$ python -q
>>> import numpy as np
>>> from numpy import linalg as LA
>>> np.set_printoptions(precision=3, suppress=True, linewidth=140, legacy="1.25")
>>> E = np.load("out5.npy")
>>> print(E)
[[2 1 0 0 0 0]
 [1 3 0 0 0 0]
 [5 2 0 0 0 0]
 [0 0 2 1 0 0]
 [0 0 1 3 0 0]
 [0 0 5 2 0 0]
 [0 0 0 0 2 1]
 [0 0 0 0 1 3]
 [0 0 0 0 5 2]]
>>> u = np.array([5, 2])
>>> print(np.convolve(E[1], u))
[ 5 17  6  0  0  0  0]
>>> x = np.array([0, 2, 0, 2, 2, 1])
>>> rhs = E @ x
>>> print(LA.solve(E.T @ E, E.T @ rhs))
[0. 2. 0. 2. 2. 1.]
>>> print(np.round(LA.pinv(E) @ E, 3) + 0)
[[1. 0. 0. 0. 0. 0.]
 [0. 1. 0. 0. 0. 0.]
 [0. 0. 1. 0. 0. 0.]
 [0. 0. 0. 1. 0. 0.]
 [0. 0. 0. 0. 1. 0.]
 [0. 0. 0. 0. 0. 1.]]
>>> rng = np.random.default_rng(20)
>>> rhs = rhs + 0.05 * rng.normal(size=9)
>>> print(rhs)
[ 1.982  6.06   4.07   2.016  6.021  3.976  4.954  4.955 11.95 ]
>>> coef, *_ = LA.lstsq(E, rhs)
>>> print(coef.round())
[ 0.  2. -0.  2.  2.  1.]
>>> print(round(float(LA.norm(rhs - E @ coef)), 3))
0.055
>>> th = np.radians(15)
>>> R = np.eye(6)
>>> R[3, 3] = R[5, 5] = np.cos(th)
>>> R[3, 5], R[5, 3] = -np.sin(th), np.sin(th)
>>> print(R)
[[ 1.     0.     0.     0.     0.     0.   ]
 [ 0.     1.     0.     0.     0.     0.   ]
 [ 0.     0.     1.     0.     0.     0.   ]
 [ 0.     0.     0.     0.966  0.    -0.259]
 [ 0.     0.     0.     0.     1.     0.   ]
 [ 0.     0.     0.     0.259  0.     0.966]]
>>> A2 = E @ R.T
>>> print(LA.svd(E, compute_uv=False), LA.svd(A2, compute_uv=False))
[6.245 6.245 6.245 2.236 2.236 2.236] [6.245 6.245 6.245 2.236 2.236 2.236]
>>> print(A2)
[[ 2.     1.     0.     0.     0.     0.   ]
 [ 1.     3.     0.     0.     0.     0.   ]
 [ 5.     2.     0.     0.     0.     0.   ]
 [ 0.     0.     2.     0.966  0.     0.259]
 [ 0.     0.     1.     2.898  0.     0.776]
 [ 0.     0.     5.     1.932  0.     0.518]
 [ 0.     0.     0.    -0.259  2.     0.966]
 [ 0.     0.     0.    -0.776  1.     2.898]
 [ 0.     0.     0.    -0.518  5.     1.932]]
>>> print(round(float(LA.det(R)), 3), np.round(np.trace(R), 3))
1.0 5.932
